$ python3 -q
>>> import numpy as np
>>> np.set_printoptions(precision=3, suppress=True, linewidth=160, legacy="1.25")
>>> X = np.load("out6.npy")
>>> print(X)
[[ 0.787 -0.261  0.213  0.119  0.213 -0.119  0.119 -0.213 -0.166  0.166  0.024  0.071  0.166 -0.213 -0.024]
 [-0.261  0.681  0.261  0.145  0.261 -0.145  0.145 -0.261 -0.203  0.203  0.029  0.087  0.203 -0.261 -0.029]
 [ 0.213  0.261  0.787 -0.119 -0.213  0.119 -0.119  0.213  0.166 -0.166 -0.024 -0.071 -0.166  0.213  0.024]
 [ 0.119  0.145 -0.119  0.934 -0.119  0.066 -0.066  0.119  0.092 -0.092 -0.013 -0.04  -0.092  0.119  0.013]
 [ 0.213  0.261 -0.213 -0.119  0.787  0.119 -0.119  0.213  0.166 -0.166 -0.024 -0.071 -0.166  0.213  0.024]
 [-0.119 -0.145  0.119  0.066  0.119  0.934  0.066 -0.119 -0.092  0.092  0.013  0.04   0.092 -0.119 -0.013]
 [ 0.119  0.145 -0.119 -0.066 -0.119  0.066  0.934  0.119  0.092 -0.092 -0.013 -0.04  -0.092  0.119  0.013]
 [-0.213 -0.261  0.213  0.119  0.213 -0.119  0.119  0.787 -0.166  0.166  0.024  0.071  0.166 -0.213 -0.024]
 [-0.166 -0.203  0.166  0.092  0.166 -0.092  0.092 -0.166  0.871  0.129  0.018  0.055  0.129 -0.166 -0.018]
 [ 0.166  0.203 -0.166 -0.092 -0.166  0.092 -0.092  0.166  0.129  0.871 -0.018 -0.055 -0.129  0.166  0.018]
 [ 0.024  0.029 -0.024 -0.013 -0.024  0.013 -0.013  0.024  0.018 -0.018  0.997 -0.008 -0.018  0.024  0.003]
 [ 0.071  0.087 -0.071 -0.04  -0.071  0.04  -0.04   0.071  0.055 -0.055 -0.008  0.976 -0.055  0.071  0.008]
 [ 0.166  0.203 -0.166 -0.092 -0.166  0.092 -0.092  0.166  0.129 -0.129 -0.018 -0.055  0.871  0.166  0.018]
 [-0.213 -0.261  0.213  0.119  0.213 -0.119  0.119 -0.213 -0.166  0.166  0.024  0.071  0.166  0.787 -0.024]
 [-0.024 -0.029  0.024  0.013  0.024 -0.013  0.013 -0.024 -0.018  0.018  0.003  0.008  0.018 -0.024  0.997]]
>>> r0 = np.array([-3, -9, -9])
>>> np.round(np.cross(X[13, :3], X[5, :3]), 3) + 0
array([0., 0., 0.])
>>> print(np.polyval(r0, X[13]))
[ -7.216  -6.856 -11.058 -10.109 -11.058  -7.975 -10.109  -7.216  -7.589 -10.577  -9.215  -9.656 -10.577 -17.935  -8.788]
>>> rng = np.random.default_rng(46)
>>> t = rng.uniform(0, 2 * np.pi, 41)
>>> Q, _ = np.linalg.qr(np.array([[-0.6, 0.0],
...     [0.2, -1.4],
...     [1.8, -1.4],
...     [0.9, -1.4],
...     [1.2, -0.1],
...     [-0.4, 2.2],
...     [1.3, 0.6],
...     [0.1, 0.1],
...     [0.5, -0.9],
...     [1.8, -1.4],
...     [-1.2, 0.2],
...     [1.4, 0.0],
...     [0.9, 0.5],
...     [-0.4, 0.0]]))
>>> J = 5 * np.c_[np.cos(t), np.sin(t)] @ Q.T
>>> print(J)
[[-0.402  1.314  2.386  1.783  0.888 -2.122  0.365 -0.017  1.093  2.386 -0.972  0.938  0.181 -0.268]
 [-0.862 -0.697  1.6    0.308  1.653  0.973  2.289  0.214  0.085  1.6   -1.583  2.011  1.644 -0.574]
 [-0.296 -1.991 -1.202 -1.646  0.443  3.087  1.537  0.199 -1.097 -1.202 -0.294  0.691  1.191 -0.197]
 [ 0.83   1.186 -1.026  0.218 -1.555 -1.746 -2.425 -0.243  0.249 -1.026  1.451 -1.936 -1.767  0.553]
 [-0.531  1.027  2.443  1.647  1.123 -1.69   0.786  0.028  0.989  2.443 -1.183  1.239  0.493 -0.354]
 [-0.861 -0.787  1.509  0.217  1.645  1.114  2.326  0.22   0.027  1.509 -1.569  2.009  1.675 -0.574]
 [ 0.818  1.259 -0.922  0.305 -1.527 -1.862 -2.429 -0.246  0.303 -0.922  1.417 -1.909 -1.774  0.545]
 [ 0.281  1.99   1.242  1.663 -0.413 -3.088 -1.501 -0.196  1.106  1.242  0.264 -0.655 -1.165  0.187]
 [ 0.787 -0.111 -2.208 -1.028 -1.562  0.286 -1.769 -0.142 -0.558 -2.208  1.552 -1.835 -1.234  0.524]
 [ 0.415  1.973  0.867  1.489 -0.678 -3.041 -1.803 -0.22   1.012  0.867  0.528 -0.967 -1.376  0.276]
 [-0.277  1.533  2.272  1.856  0.657 -2.448 -0.017 -0.057  1.157  2.272 -0.76   0.647 -0.099 -0.185]
 [ 0.757 -0.264 -2.283 -1.147 -1.515  0.523 -1.636 -0.125 -0.638 -2.283  1.516 -1.767 -1.132  0.505]
 [ 0.18   1.968  1.488  1.758 -0.215 -3.066 -1.259 -0.175  1.154  1.488  0.07  -0.42  -0.994  0.12 ]
 [-0.853 -0.433  1.84   0.562  1.654  0.559  2.155  0.193  0.249  1.84  -1.603  1.989  1.535 -0.568]
 [ 0.498  1.929  0.602  1.348 -0.846 -2.96  -1.977 -0.233  0.932  0.602  0.696 -1.162 -1.495  0.332]
 [ 0.294  1.991  1.206  1.648 -0.439 -3.087 -1.533 -0.198  1.098  1.206  0.29  -0.687 -1.188  0.196]
 [-0.859 -0.57   1.722  0.433  1.657  0.773  2.229  0.204  0.166  1.722 -1.596  2.005  1.595 -0.573]
 [-0.85  -1.011  1.254 -0.02   1.607  1.468  2.396  0.234 -0.124  1.254 -1.514  1.983  1.737 -0.566]
 [ 0.326 -1.453 -2.322 -1.833 -0.748  2.33  -0.13   0.042 -1.136 -2.322  0.844 -0.76  -0.008  0.217]
 [-0.012 -1.87  -1.837 -1.856 -0.109  2.937  0.83   0.136 -1.195 -1.837  0.243  0.029  0.688 -0.008]
 [-0.399 -1.978 -0.913 -1.512  0.648  3.051  1.77   0.217 -1.024 -0.913 -0.497  0.932  1.353 -0.266]
 [-0.079  1.788  1.997  1.879  0.283 -2.82  -0.585 -0.113  1.198  1.997 -0.409  0.183 -0.511 -0.052]
 [-0.777  0.165  2.236  1.071  1.547 -0.37   1.723  0.136  0.587  2.236 -1.54   1.812  1.198 -0.518]
 [-0.688 -1.687  0.149 -0.884  1.24   2.553  2.313  0.252 -0.658  0.149 -1.103  1.606  1.717 -0.459]
 [ 0.801  1.345 -0.792  0.41  -1.488 -1.999 -2.427 -0.249  0.369 -0.792  1.373 -1.87  -1.778  0.534]
 [ 0.698 -0.514 -2.376 -1.328 -1.417  0.907 -1.393 -0.096 -0.763 -2.376  1.437 -1.629 -0.947  0.466]
 [ 0.762 -0.239 -2.272 -1.128 -1.523  0.484 -1.658 -0.128 -0.625 -2.272  1.522 -1.778 -1.149  0.508]
 [ 0.689  1.686 -0.151  0.882 -1.241 -2.551 -2.314 -0.252  0.657 -0.151  1.104 -1.607 -1.718  0.459]
 [-0.853 -0.438  1.837  0.557  1.654  0.566  2.157  0.194  0.247  1.837 -1.603  1.99   1.537 -0.569]
 [ 0.482  1.939  0.653  1.377 -0.815 -2.979 -1.945 -0.23   0.948  0.653  0.665 -1.126 -1.474  0.322]
 [ 0.768  1.477 -0.571  0.581 -1.412 -2.212 -2.407 -0.252  0.474 -0.571  1.288 -1.792 -1.771  0.512]
 [-0.375  1.366  2.365  1.803  0.838 -2.2    0.28  -0.026  1.11   2.365 -0.927  0.875  0.119 -0.25 ]
 [ 0.83   1.187 -1.025  0.219 -1.555 -1.747 -2.425 -0.243  0.25  -1.025  1.45  -1.936 -1.767  0.553]
 [-0.737  0.357  2.322  1.217  1.481 -0.666  1.549  0.115  0.686  2.322 -1.489  1.719  1.065 -0.491]
 [ 0.752 -0.287 -2.293 -1.165 -1.507  0.558 -1.614 -0.123 -0.65  -2.293  1.51  -1.755 -1.115  0.501]
 [ 0.54   1.895  0.455  1.265 -0.932 -2.901 -2.06  -0.238  0.884  0.455  0.784 -1.26  -1.551  0.36 ]
 [-0.841 -0.284  1.957  0.696  1.641  0.327  2.063  0.18   0.338  1.957 -1.601  1.961  1.463 -0.56 ]
 [-0.362 -1.987 -1.022 -1.565  0.573  3.07   1.687  0.211 -1.053 -1.022 -0.423  0.844  1.295 -0.241]
 [-0.714 -1.631  0.273 -0.798  1.294  2.461  2.348  0.252 -0.607  0.273 -1.161  1.666  1.738 -0.476]
 [ 0.843  0.311 -1.938 -0.673 -1.644 -0.368 -2.08  -0.183 -0.322 -1.938  1.602 -1.967 -1.476  0.562]
 [ 0.589 -0.872 -2.443 -1.559 -1.226  1.454 -0.987 -0.05  -0.925 -2.443  1.275 -1.375 -0.643  0.393]]
>>> # column 9 repeats column 2
>>> Z = J[[16, 17]].astype(float)
>>> for _ in range(6):
...     lab = np.linalg.norm(J[:, None] - Z, axis=-1).argmin(axis=1)
...     Z = np.array([J[lab == j].mean(axis=0) for j in range(2)])
... 
>>> lab
array([0, 0, 1, 0, 0, 0, 0, 0, 1, 0, 0, 1, 0, 0, 0, 0, 0, 0, 1, 1, 1, 0, 0, 1, 0, 1, 1, 0, 0, 0, 0, 0, 0, 0, 1, 0, 0, 1, 1, 1, 1])
>>> np.abs(Z[1] - Z[0]).argmax()
5
